>>> import numpy as np
>>> import numpy.linalg as la
>>> np.set_printoptions(precision=2, suppress=True, linewidth=120, sign=" ")
>>> J = np.load("data.npy")
>>> print(J)
[[ 0.9   0.37  0.23]
 [ 0.37 -0.35 -0.86]
 [ 0.23 -0.86  0.45]]
>>> out = J / np.sqrt((J ** 2).mean(axis=1, keepdims=True))
>>> print(la.matrix_rank(J - J.mean(axis=1, keepdims=True)))
2
>>> r0 = np.array([1, 7, 9])
>>> print(np.correlate(J[0], J[1], "full"))
[-0.77 -0.63  0.    0.05  0.09]
>>> print(np.convolve(J[0], r0))
[  0.9    6.66  10.91   4.96   2.11]
>>> print(np.cross(J[0, :3], J[1, :3]))
[-0.23  0.86 -0.45]
>>> print(round(float(J[:, 2] @ J[:, 1]), 2))
0.0
>>> print(np.round(J @ J.T, 2) + 0)
[[ 1.  0.  0.]
 [ 0.  1.  0.]
 [ 0.  0.  1.]]
>>> print(la.svd(J, compute_uv=False))
[ 1.  1.  1.]
>>> M = np.loadtxt("dump.csv", delimiter=",")
>>> print(M)
[[ 3.48  1.84 -5.55]
 [ 2.48 -2.    1.18]
 [ 0.13 -1.88  1.22]
 [ 4.46 -0.36 -5.23]
 [ 2.59  2.97 -4.16]
 [ 6.77  0.89 -5.19]
 [ 3.99 -0.72 -5.75]
 [ 2.46 -1.67 -5.03]
 [ 3.69 -0.13 -4.29]
 [ 1.42 -5.08  0.82]
 [ 5.33  0.53 -5.03]
 [ 0.66 -1.01 -0.21]
 [ 5.32 -0.5  -4.93]
 [ 3.97  0.19 -5.78]
 [ 3.63  0.63 -4.79]
 [ 5.07  1.56 -3.66]
 [ 4.53 -2.72 -6.2 ]
 [ 3.3  -1.3   0.05]
 [ 4.5  -1.95 -0.68]
 [ 1.65 -1.85  1.8 ]
 [ 6.28  0.28 -5.5 ]
 [ 3.04 -3.97  1.61]
 [ 6.17 -0.7  -3.97]
 [ 3.78  2.09 -4.08]
 [ 5.17  1.39 -6.39]
 [ 4.91 -1.05 -6.88]]
>>> Xc = M - M.mean(axis=0)
>>> left, s, vt = la.svd(Xc, full_matrices=False)
>>> print(np.round(Xc.mean(axis=0), 2) + 0)
[ 0.  0.  0.]
>>> print(la.matrix_rank(Xc))
3
>>> print(np.abs(left[:, 0]).argmax())
9
>>> print(round(float((s ** 2).sum() ** 2 / (s ** 4).sum()), 2))
1.59
>>> x0 = np.array([2, 0, 4])
>>> target = M @ x0
>>> print(np.round(la.pinv(M) @ M, 2) + 0)
[[ 1.  0.  0.]
 [ 0.  1.  0.]
 [ 0.  0.  1.]]
>>> rng = np.random.default_rng(97)
>>> target = target + 0.05 * rng.normal(size=26)
>>> print(target)
[-15.25   9.74   5.12 -12.05 -11.52  -7.27 -15.04 -15.27  -9.73   6.05  -9.41   0.46  -9.11 -15.27 -11.88  -4.46 -15.74
   6.79   6.27  10.5   -9.46  12.55  -3.48  -8.71 -15.33 -17.74]
>>> coef, *_ = la.lstsq(M, target)
>>> print(np.round(M.T @ (target - M @ coef), 2) + 0)
[ 0.  0.  0.]
>>> print(coef)
[ 2.01  0.01  4.01]
>>> print(coef.round())
[ 2.  0.  4.]
>>> print(M.sum(axis=0))
[ 98.78 -14.52 -86.62]
>>> print(la.svd(M, compute_uv=False))
[ 29.75  10.93   5.83]
>>> print(M.shape)
(26, 3)
>>> print(M.mean(axis=0))
[ 3.8  -0.56 -3.33]
>>> out = np.array([[8, 0, 5, 6, 5, 3],
...     [9, -7, -6, -9, 3, -3],
...     [-6, -2, -6, 5, -2, 5],
...     [8, 2, 9, 3, -2, 1],
...     [0, -2, 8, 3, 3, -5],
...     [-2, 2, 7, -4, -9, 3]])
>>> out[-1] = out[0]
>>> X = out + 0.3 * np.eye(6)
>>> print(X)
[[ 8.3  0.   5.   6.   5.   3. ]
 [ 9.  -6.7 -6.  -9.   3.  -3. ]
 [-6.  -2.  -5.7  5.  -2.   5. ]
 [ 8.   2.   9.   3.3 -2.   1. ]
 [ 0.  -2.   8.   3.   3.3 -5. ]
 [ 8.   0.   5.   6.   5.   3.3]]
>>> out = X / np.sqrt((X ** 2).mean(axis=1, keepdims=True))
>>> print(la.norm(out, axis=1))
[ 2.45  2.45  2.45  2.45  2.45  2.45]
>>> x0 = np.array([2, -3, 1, 1, -3, 0])
>>> target = X @ x0
>>> print(target)
[12.6 14.1 -0.7 28.3  7.1 12. ]
>>> print(np.round(la.solve(X, target + X[:, 0]), 2) + 0)
[ 3. -3.  1.  1. -3.  0.]
>>> print(np.round(la.solve(X, -1 * target), 2) + 0)
[-2.  3. -1. -1.  3.  0.]
>>> print(np.round(la.solve(X, X[:, 1]), 2) + 0)
[ 0.  1.  0.  0.  0.  0.]
>>> print(np.round(la.solve(X.T, X[4]), 2) + 0)
[ 0.  0.  0.  0.  1.  0.]
>>> print(np.argsort(-la.norm(X, axis=0).round(6), kind="stable")[:3])
[ 0  2  3]
>>> print(la.cond(X) > 100)
True
>>> print(np.abs(la.svd(X)[2][-1]))
[ 0.26  0.29  0.44  0.49  0.17  0.63]
>>> print(round(la.norm(X, 2) / la.norm(X), 2))
0.71
>>> print(la.matrix_rank(X, rtol=0.1))
5
>>> print(round(np.log10(la.cond(X))))
2
>>> labels = rng.permutation(6)
>>> out = X[:, labels] * rng.choice([-1, 1], 6)
>>> print(out)
[[-0.  -5.  -8.3  5.  -6.  -3. ]
 [ 6.7 -3.  -9.  -6.   9.   3. ]
 [ 2.   2.   6.  -5.7 -5.  -5. ]
 [-2.   2.  -8.   9.  -3.3 -1. ]
 [ 2.  -3.3 -0.   8.  -3.   5. ]
 [-0.  -5.  -8.   5.  -6.  -3.3]]
>>> left, _, vt = la.svd(X.T @ out)
>>> print(np.round(left @ vt, 2) + 0)
[[ 0.  0. -1.  0.  0.  0.]
 [-1.  0.  0.  0.  0.  0.]
 [ 0.  0.  0.  1.  0.  0.]
 [ 0.  0.  0.  0. -1.  0.]
 [ 0. -1.  0.  0.  0.  0.]
 [ 0.  0.  0.  0.  0. -1.]]
>>> F = np.load("a.npy")
>>> print(F)
[[-0.98  0.74 -0.31]
 [ 0.98 -0.74  0.31]
 [ 0.6  -0.29  0.1 ]
 [ 0.85 -0.49  0.18]
 [ 0.85 -0.49  0.18]
 [-0.89  0.54 -0.2 ]
 [-0.51  0.24 -0.08]
 [ 0.81 -0.45  0.16]
 [-0.14  0.06 -0.02]
 [-0.69  0.35 -0.12]
 [-0.6   0.29 -0.1 ]
 [-1.    0.92 -0.49]
 [ 0.    0.    0.  ]
 [ 0.    0.    0.  ]
 [-0.14  0.06 -0.02]
 [-0.91  0.58 -0.22]
 [ 0.81 -0.45  0.16]
 [ 0.69 -0.35  0.12]
 [ 0.81 -0.45  0.16]
 [ 0.27 -0.12  0.04]
 [-0.69  0.35 -0.12]
 [-0.99  0.83 -0.38]
 [-0.4   0.18 -0.06]
 [-0.6   0.29 -0.1 ]
 [ 0.75 -0.4   0.14]
 [ 0.99 -0.79  0.35]
 [ 0.85 -0.49  0.18]]
>>> Xc = F - F.mean(axis=0)
>>> evecs = la.svd(Xc)[2][:2]
>>> out = Xc - Xc @ evecs.T @ evecs
>>> print((Xc @ evecs.T).std(axis=0))
[ 0.88  0.1 ]
>>> print(np.diag(evecs.T @ evecs))
[ 0.98  0.7   0.32]
>>> C = F[[4, 1]].astype(float)
>>> for _ in range(7):
...     labels = la.norm(F[:, None] - C, axis=-1).argmin(axis=1)
...     C = np.array([F[labels == j].mean(axis=0) for j in range(2)])
... 
>>> print(labels)
[ 0  1  1  1  1  0  0  1  0  0  0  0  0  0  0  0  1  1  1  1  0  0  0  0  1  1  1]
>>> print(C)
[[-0.57  0.36 -0.15]
 [ 0.77 -0.46  0.17]]
>>> print(C[1] - C[0])
[ 1.34 -0.82  0.32]
>>> print(np.abs(C[1] - C[0]).argmax())
0
>>> out = np.array([[5, 4], [3, -1], [1, 4]])
>>> print(np.einsum("ij->j", F))
[ 0.73 -0.08 -0.15]
>>> print(la.matrix_rank(np.vstack([F, out.T])))
3
>>> feats = np.array([[4, 6, 4], [6, 9, 6], [4, 6, 4]])
>>> left, s, vt = la.svd(feats)
>>> evecs = vt[:(s > 1e-8).sum()]
>>> x0 = feats[0] + -1 * feats[2] + rng.integers(2) * np.eye(3)[2]
>>> print(x0)
[ 0.  0.  0.]
>>> print(np.diag(evecs.T @ evecs))
[ 0.24  0.53  0.24]
>>> print(round(float(la.norm(x0 - evecs.T @ evecs @ x0)), 2))
0.0
>>> labels = rng.permutation(3)
>>> print(labels)
[ 0  2  1]
>>> out = feats[labels][:, labels]
>>> print(np.diag(out))
[ 4  4  9]
>>> print(np.round(np.sort(np.abs(la.eigvals(out))), 2) + 0)
[  0.   0.  17.]
>>> labels = rng.integers(0, 2, 3)
>>> K = np.triu((labels[:, None] == labels) & (rng.random((3, 3)) < 0.8), 1).astype(int)
>>> K += K.T
>>> print(K)
[[ 0  1  1]
 [ 1  0  1]
 [ 1  1  0]]
>>> left, s, vt = la.svd(K, full_matrices=False)
>>> print(np.abs(left[:, 0]).round(6).argmax())
0
>>> print(np.round(vt @ vt.T, 2) + 0)
[[ 1.  0.  0.]
 [ 0.  1.  0.]
 [ 0.  0.  1.]]
>>> print(s)
[ 2.  1.  1.]
>>> print(np.allclose(left * s @ vt, K))
True
>>> print(round(np.sqrt((s ** 2).sum()), 2), round(la.norm(K), 2))
2.45 2.45
>>> evals, evecs = la.eigh(K)
>>> x0 = np.array([1, -5, 3])
>>> print(la.eigvalsh(K[1:, 1:]))
[-1.  1.]
>>> print((np.sign(evecs[:, -1].round(6)) == np.sign(evecs[0, -1].round(6))).astype(int))
[ 1  1  1]
>>> print(evecs * np.maximum(evals, 0) @ evecs.T)
[[ 0.67  0.67  0.67]
 [ 0.67  0.67  0.67]
 [ 0.67  0.67  0.67]]
>>> print(round(float(x0 @ K @ x0 / (x0 @ x0)), 2), round(evals[0], 2), round(evals[-1], 2))
-0.97 -1.0 2.0
>>> labels = rng.permutation(3)
>>> out = K[:, labels] * rng.choice([-1, 1], 3)
>>> print(out)
[[ 0 -1  1]
 [-1  0  1]
 [-1 -1  0]]
>>> left, _, vt = la.svd(K.T @ out)
>>> print(labels)
[ 0  1  2]
>>> print(np.round(la.lstsq(K, out)[0], 2) + 0)
[[-1.  0.  0.]
 [ 0. -1.  0.]
 [ 0.  0.  1.]]
>>> def softmax(z):
...     e = np.exp(z - z.max(axis=-1, keepdims=True))
...     return e / e.sum(axis=-1, keepdims=True)
... 
>>> print(softmax(K[2] + 2))
[ 0.42  0.42  0.16]
>>> print(np.round(softmax(10 * K[2]), 2) + 0)
[ 0.5  0.5  0. ]
>>> S = K @ K.T / np.sqrt(3)
>>> print(softmax(S)[2] @ K)
[ 0.74  0.74  0.53]
>>> evals, evecs = la.eigh(K)
>>> print(np.round(evecs @ np.diag(evals) @ evecs.T, 2) + 0)
[[ 0.  1.  1.]
 [ 1.  0.  1.]
 [ 1.  1.  0.]]
>>> print(la.eigvalsh(K + 4 * np.eye(3)))
[ 3.  3.  6.]
>>> print(np.round(evecs.T @ evecs, 2) + 0)
[[ 1.  0.  0.]
 [ 0.  1.  0.]
 [ 0.  0.  1.]]
>>> print(np.unique(evals.round(6) + 0, return_counts=True)[1])
[ 2  1]
>>> print(np.round(evecs.T @ K @ evecs, 2) + 0)
[[-1.  0.  0.]
 [ 0. -1.  0.]
 [ 0.  0.  2.]]
>>> print(np.abs(evecs[:, -1]).round(6).argmax())
0
>>> arr = np.loadtxt("test17.csv", delimiter=",")
>>> print(arr)
[[ 0.03 -0.64  0.81  1.27]
 [ 0.37  0.71 -3.64  3.32]
 [-2.22  3.42  3.21 -1.67]
 [ 1.44  0.66  0.22  1.51]
 [-3.92  6.77  1.02 -2.9 ]]
>>> P = arr @ la.solve(arr.T @ arr, arr.T)
>>> print(np.allclose(P @ P, P))
True
>>> print(np.diag(P))
[ 0.62  0.92  0.63  0.98  0.86]
>>> print(P @ arr[:, 2])
[ 0.81 -3.64  3.21  0.22  1.02]
>>> print(np.round(la.eigvalsh(P), 2) + 0)
[ 0.  1.  1.  1.  1.]
>>> print(P)
[[ 0.62  0.17  0.38 -0.1  -0.23]
 [ 0.17  0.92 -0.17  0.04  0.11]
 [ 0.38 -0.17  0.63  0.1   0.23]
 [-0.1   0.04  0.1   0.98 -0.06]
 [-0.23  0.11  0.23 -0.06  0.86]]
>>> E = np.minimum.outer(np.arange(1, 6), np.arange(1, 6)) * -1
>>> print(E)
[[-1 -1 -1 -1 -1]
 [-1 -2 -2 -2 -2]
 [-1 -2 -3 -3 -3]
 [-1 -2 -3 -4 -4]
 [-1 -2 -3 -4 -5]]
>>> evals, evecs = la.eigh(E)
>>> x0 = np.array([0, 2, -1, -1, -2])
>>> print(np.abs(E).sum(axis=1).max(), round(float(np.abs(evals).max()), 2))
15 12.34
>>> print(evecs * np.abs(evals) @ evecs.T)
[[ 1.  1.  1.  1.  1.]
 [ 1.  2.  2.  2.  2.]
 [ 1.  2.  3.  3.  3.]
 [ 1.  2.  3.  4.  4.]
 [ 1.  2.  3.  4.  5.]]
>>> x0 = np.array([3, 2, 1, 2, 0])
>>> target = E @ x0
>>> print(target)
[ -8 -13 -16 -18 -18]
>>> print(la.solve(E, target))
[ 3.  2.  1.  2. -0.]
>>> print(la.solve(E, -2 * target))
[-6. -4. -2. -4. -0.]
>>> print(la.solve(E, E[:, 0]))
[ 1. -0. -0. -0. -0.]
>>> print(np.einsum("ij,ji->", E, E))
155
>>> print(round(la.det(E[::-1]), 2))
-1.0
>>> print(round(float(la.det(E.T)), 2))
-1.0
>>> print(np.allclose(E, E.T))
True
>>> print(np.sort(np.abs(la.eigvals(E))))
[  0.27   0.35   0.58   1.45  12.34]
>>> print(np.round(np.abs(la.eigvals(E)).max(), 2))
12.34
>>> print((E + E.T) / 2)
[[-1. -1. -1. -1. -1.]
 [-1. -2. -2. -2. -2.]
 [-1. -2. -3. -3. -3.]
 [-1. -2. -3. -4. -4.]
 [-1. -2. -3. -4. -5.]]
>>> print(np.trace(E))
-15
>>> print(la.matrix_power(E, 2))
[[  5   9  12  14  15]
 [  9  17  23  27  29]
 [ 12  23  32  38  41]
 [ 14  27  38  46  50]
 [ 15  29  41  50  55]]
